>>> import numpy as np
>>> np.set_printoptions(precision=2, suppress=True, linewidth=160)
>>> rd = lambda a: np.round(a, 2) + 0
>>> Z = np.array([[-2, 0, 0, -1, 0], [-1, 0, -1, -1, 1]])
>>> rng = np.random.default_rng(4418)
>>> F = rng.normal(size=(26, 2)) @ Z + np.array([6, 5, 3, 2, 4])
>>> print(rd(F))
[[5.93 5.   2.95 1.94 4.05]
 [3.87 5.   2.28 0.58 4.72]
 [3.25 5.   2.67 0.46 4.33]
 [7.79 5.   3.4  3.1  3.6 ]
 [7.36 5.   2.6  2.48 4.4 ]
 [6.99 5.   2.85 2.42 4.15]
 [3.97 5.   2.28 0.63 4.72]
 [4.99 5.   1.6  0.79 5.4 ]
 [4.56 5.   3.26 1.41 3.74]
 [8.63 5.   3.83 3.73 3.17]
 [8.3  5.   4.28 3.79 2.72]
 [5.11 5.   2.79 1.45 4.21]
 [5.05 5.   3.19 1.62 3.81]
 [4.51 5.   2.43 0.97 4.57]
 [9.65 5.   3.15 3.9  3.85]
 [2.38 5.   4.29 0.84 2.71]
 [8.44 5.   2.22 2.83 4.78]
 [7.66 5.   3.   2.83 4.  ]
 [6.73 5.   3.29 2.51 3.71]
 [7.52 5.   1.51 2.02 5.49]
 [7.58 5.   3.74 3.16 3.26]
 [5.33 5.   2.72 1.53 4.28]
 [7.91 5.   3.73 3.32 3.27]
 [5.35 5.   2.58 1.46 4.42]
 [6.24 5.   4.21 2.72 2.79]
 [8.23 5.   3.95 3.59 3.05]]
>>> # looks like rank 3
>>> B = np.array([[2, 4, 0], [-5, 2, 5], [1, -2, -1], [-5, -1, -5], [-4, 4, -5]])
>>> np.linalg.matrix_rank(np.vstack([F, B.T]))
np.int64(5)
>>> np.linalg.matrix_rank(F @ B)
np.int64(3)
>>> print(rd(np.einsum("ij->j", F)))
[163.35 130.    78.8   56.08 103.2 ]
>>> np.vstack([F, B.T]).shape
(29, 5)
>>> left, sigma, vt = np.linalg.svd(F)
>>> evecs = vt[:(sigma > 1e-8).sum()]
>>> vec = F[10] + 5 * F[4] + rng.integers(2) * np.eye(5)[1]
>>> print(rd(vec))
[45.09 31.   17.28 16.19 24.72]
>>> rd(np.diag(evecs.T @ evecs))
array([0.82, 0.5 , 0.72, 0.28, 0.68])
>>> np.allclose(evecs.T @ evecs @ vec, vec)
False
>>> vec = np.array([3, -3, -2, -1, -2])
>>> (F @ vec).argmax()
np.int64(14)
>>> print(np.linalg.norm(F @ vec) <= np.linalg.norm(F, 2) * np.linalg.norm(vec) + 1e-9)
True
>>> sigma = 20 * 0.5 ** np.arange(9)
>>> J = rng.normal(size=(14, 9)) * rng.permutation(sigma)
>>> rd(J)
array([[  0.13,  -0.04, -15.85,   0.71,  -0.09,  -0.87,  16.38,   1.46,  -5.  ],
       [  0.09,   0.05, -17.82,   0.06,   0.17,   0.4 ,  10.13,  -2.33,  -0.75],
       [ -0.06,  -0.01,  -6.41,  -0.28,  -0.15,  -2.95, -19.5 ,  -0.38,   4.44],
       [ -0.03,   0.1 ,   0.97,  -0.54,   0.37,  -1.82,   6.02,  -0.27,  -9.61],
       [ -0.02,  -0.03,   2.66,   0.1 ,  -0.57,  -1.23,  22.74,   0.31,  -6.18],
       [  0.06,  -0.13,  12.26,  -1.03,  -0.01,  -2.26,  29.19,  -1.02,  -8.91],
       [  0.21,  -0.01,   1.25,  -0.03,   0.57,  -3.61,  19.02,  -0.09,  -5.77],
       [ -0.05,  -0.01, -13.95,   0.38,  -0.32,  -0.97,   3.65,  -0.15,  -2.21],
       [ -0.14,  -0.05,  -8.74,   0.81,   0.47,   0.02, -13.47,  -0.82,  -2.66],
       [  0.13,  -0.2 ,  -5.76,  -0.01,   0.29,   2.36, -22.38,   0.36,  -2.31],
       [  0.14,  -0.05,  -9.28,   0.14,   0.46,  -4.08, -21.12,   1.12,  -2.52],
       [ -0.11,  -0.05,   2.39,   0.71,  -0.6 ,  -1.39,   2.3 ,   2.68,  -6.16],
       [ -0.08,   0.1 , -14.48,   1.02,  -0.31,  -0.15,  19.28,  -0.37,   4.08],
       [  0.07,  -0.08,   6.3 ,  -0.34,   0.11,   1.58,   2.02,  -1.64,   1.84]])
>>> def softmax(z):
...     e = np.exp(z - z.max(axis=-1, keepdims=True))
...     return e / e.sum(axis=-1, keepdims=True)
... 
>>> print(rd(softmax(J[9])))
[0.07 0.05 0.   0.06 0.08 0.64 0.   0.09 0.01]
>>> rd(softmax(J[9] + 5))
array([0.07, 0.05, 0.  , 0.06, 0.08, 0.64, 0.  , 0.09, 0.01])
>>> rd(softmax(J).sum(axis=1))
array([1., 1., 1., 1., 1., 1., 1., 1., 1., 1., 1., 1., 1., 1.])
>>> print(rd(softmax(10 * J[9])))
[0. 0. 0. 0. 0. 1. 0. 0. 0.]
>>> S = J @ J.T / np.sqrt(9)
>>> softmax(S).round(6).argmax(axis=1)
array([ 0, 12, 10,  5,  5,  5,  5,  0, 10,  9, 10,  5, 12,  5])
>>> print(rd(softmax(S)[9] @ J))
[  0.13  -0.2   -5.76  -0.01   0.29   2.35 -22.38   0.36  -2.31]
>>> theta = np.radians(120)
>>> r_ = np.eye(9)
>>> r_[0, 0] = r_[4, 4] = np.cos(theta)
>>> r_[0, 4], r_[4, 0] = -np.sin(theta), np.sin(theta)
>>> rd(r_)
array([[-0.5 ,  0.  ,  0.  ,  0.  , -0.87,  0.  ,  0.  ,  0.  ,  0.  ],
       [ 0.  ,  1.  ,  0.  ,  0.  ,  0.  ,  0.  ,  0.  ,  0.  ,  0.  ],
       [ 0.  ,  0.  ,  1.  ,  0.  ,  0.  ,  0.  ,  0.  ,  0.  ,  0.  ],
       [ 0.  ,  0.  ,  0.  ,  1.  ,  0.  ,  0.  ,  0.  ,  0.  ,  0.  ],
       [ 0.87,  0.  ,  0.  ,  0.  , -0.5 ,  0.  ,  0.  ,  0.  ,  0.  ],
       [ 0.  ,  0.  ,  0.  ,  0.  ,  0.  ,  1.  ,  0.  ,  0.  ,  0.  ],
       [ 0.  ,  0.  ,  0.  ,  0.  ,  0.  ,  0.  ,  1.  ,  0.  ,  0.  ],
       [ 0.  ,  0.  ,  0.  ,  0.  ,  0.  ,  0.  ,  0.  ,  1.  ,  0.  ],
       [ 0.  ,  0.  ,  0.  ,  0.  ,  0.  ,  0.  ,  0.  ,  0.  ,  1.  ]])
>>> B = J @ r_.T
>>> print(np.allclose(J @ J.T, B @ B.T))
True
>>> rd(B)
array([[  0.01,  -0.04, -15.85,   0.71,   0.16,  -0.87,  16.38,   1.46,  -5.  ],
       [ -0.19,   0.05, -17.82,   0.06,  -0.01,   0.4 ,  10.13,  -2.33,  -0.75],
       [  0.16,  -0.01,  -6.41,  -0.28,   0.02,  -2.95, -19.5 ,  -0.38,   4.44],
       [ -0.3 ,   0.1 ,   0.97,  -0.54,  -0.21,  -1.82,   6.02,  -0.27,  -9.61],
       [  0.5 ,  -0.03,   2.66,   0.1 ,   0.27,  -1.23,  22.74,   0.31,  -6.18],
       [ -0.02,  -0.13,  12.26,  -1.03,   0.06,  -2.26,  29.19,  -1.02,  -8.91],
       [ -0.6 ,  -0.01,   1.25,  -0.03,  -0.11,  -3.61,  19.02,  -0.09,  -5.77],
       [  0.3 ,  -0.01, -13.95,   0.38,   0.12,  -0.97,   3.65,  -0.15,  -2.21],
       [ -0.34,  -0.05,  -8.74,   0.81,  -0.36,   0.02, -13.47,  -0.82,  -2.66],
       [ -0.32,  -0.2 ,  -5.76,  -0.01,  -0.03,   2.36, -22.38,   0.36,  -2.31],
       [ -0.47,  -0.05,  -9.28,   0.14,  -0.11,  -4.08, -21.12,   1.12,  -2.52],
       [  0.58,  -0.05,   2.39,   0.71,   0.2 ,  -1.39,   2.3 ,   2.68,  -6.16],
       [  0.3 ,   0.1 , -14.48,   1.02,   0.09,  -0.15,  19.28,  -0.37,   4.08],
       [ -0.13,  -0.08,   6.3 ,  -0.34,   0.  ,   1.58,   2.02,  -1.64,   1.84]])
>>> rd(np.linalg.det(r_)), np.trace(r_)
(np.float64(1.0), np.float64(6.0))
